% ipython --no-banner

In [1]: import numpy as np

In [2]: np.set_printoptions(precision=2, suppress=True, linewidth=120)

In [3]: E = np.load("a.npy")

In [4]: print(E)
[[-0.7 -0.3  0.5]
 [ 0.   3.   0.1]
 [-1.1  3.6  0.8]
 [ 1.4 -3.3 -1.7]
 [ 1.4  6.3 -0.1]
 [-2.4  0.6  0.7]
 [ 0.2 -0.6 -1.4]
 [ 0.1  3.6  0.6]]

In [5]: P = E @ np.linalg.solve(E.T @ E, E.T)

In [6]: print(np.round(np.trace(P), 2))
3.0

In [7]: x = np.array([-8, 9, -9])

In [8]: rhs = E @ x

In [9]: print(np.linalg.lstsq(E, rhs)[0])
[-8.  9. -9.]

In [10]: print(rhs)
[ -1.6  26.1  34.  -25.6  46.4  18.3   5.6  26.2]

In [11]: print(np.linalg.solve(E.T @ E, E.T @ rhs))
[-8.  9. -9.]

In [12]: print(np.round(np.linalg.pinv(E) @ E, 2) + 0)
[[1. 0. 0.]
 [0. 1. 0.]
 [0. 0. 1.]]

In [13]: rng = np.random.default_rng(57929)

In [14]: rhs = rhs + 0.1 * rng.normal(size=8)

In [15]: print(rhs)
[ -1.59  26.03  33.97 -25.43  46.52  18.45   5.63  26.12]

In [16]: coef, *_ = np.linalg.lstsq(E, rhs)

In [17]: print(coef.round())
[-8.  9. -9.]

In [18]: print(coef)
[-8.04  9.01 -9.1 ]

In [19]: out = E + rng.integers(-2, 3, (8, 2)) @ rng.integers(-2, 3, (2, 3))

In [20]: print(out)
[[ 0.3 -0.3  1.5]
 [ 2.   3.  -5.9]
 [-1.1  3.6  0.8]
 [ 2.4 -3.3  1.3]
 [ 3.4  6.3 -4.1]
 [-3.4  0.6 -0.3]
 [ 1.2 -0.6 -0.4]
 [ 0.1  3.6 -1.4]]

In [21]: print(np.linalg.svd(out - E, compute_uv=False))
[8.44 2.95 0.  ]

In [22]: print(np.linalg.matrix_rank(out - E, tol=1e-8))
2

In [23]: out = np.c_[E[:, :1] @ np.array([[0]]), np.array([1, -1, -2, 2, -1, 0, 0, 0])]

In [24]: print(out)
[[ 0.  1.]
 [ 0. -1.]
 [ 0. -2.]
 [ 0.  2.]
 [ 0. -1.]
 [ 0.  0.]
 [ 0.  0.]
 [ 0.  0.]]

In [25]: print(np.linalg.matrix_rank(out))
1

In [26]: print(np.linalg.lstsq(E, out[:, 0])[0])
[0. 0. 0.]

In [27]: m1 = np.load("block18.npy")

In [28]: print(m1)
[[ 0 -6  0  4  4  6 -2]
 [ 6  0 -1 -3  2  0  1]
 [ 0  1  0  1  4  1  3]
 [-4  3 -1  0  3 -1 -6]
 [-4 -2 -4 -3  0  1  0]
 [-6  0 -1  1 -1  0 -1]
 [ 2 -1 -3  6  0  1  0]]

In [29]: U, s, VT = np.linalg.svd(m1)

In [30]: print(np.argmax(s[:-1] / (s[1:] + 1e-6)) + 1)
6

In [31]: out = U[:, :6] @ np.diag(s[:6]) @ VT[:6]

In [32]: print(round(np.abs(m1 - out).max(), 2))
0.0

In [33]: z = rng.permutation(7)

In [34]: print(z)
[6 1 2 0 4 3 5]

In [35]: out = m1[z][:, z]

In [36]: print(out)
[[ 0 -1 -3  2  0  6  1]
 [ 1  0 -1  6  2 -3  0]
 [ 3  1  0  0  4  1  1]
 [-2 -6  0  0  4  4  6]
 [ 0 -2 -4 -4  0 -3  1]
 [-6  3 -1 -4  3  0 -1]
 [-1  0 -1 -6 -1  1  0]]

In [37]: print(np.diag(out))
[0 0 0 0 0 0 0]

In [38]: print(np.trace(out))
0

In [39]: rk = np.linalg.matrix_rank(out)

In [40]: print(rk)
6

In [41]: ns = np.linalg.svd(out)[2][rk:].T

In [42]: print(np.round(ns @ ns.T, 2) + 0)
[[ 0.   -0.01  0.    0.    0.01  0.   -0.02]
 [-0.01  0.29 -0.03  0.03 -0.16 -0.05  0.42]
 [ 0.   -0.03  0.    0.    0.02  0.01 -0.05]
 [ 0.    0.03  0.    0.   -0.01  0.    0.04]
 [ 0.01 -0.16  0.02 -0.01  0.08  0.02 -0.23]
 [ 0.   -0.05  0.01  0.    0.02  0.01 -0.07]
 [-0.02  0.42 -0.05  0.04 -0.23 -0.07  0.61]]

In [43]: print(ns[:, 0] / ns[np.abs(ns[:, 0]).round(6).argmax(), 0])
[-0.03  0.69 -0.08  0.06 -0.37 -0.11  1.  ]

In [44]: print(np.allclose(out @ ns, 0))
True

In [45]: print(np.linalg.matrix_rank(out.T @ out), np.linalg.matrix_rank(out @ out.T))
6 6
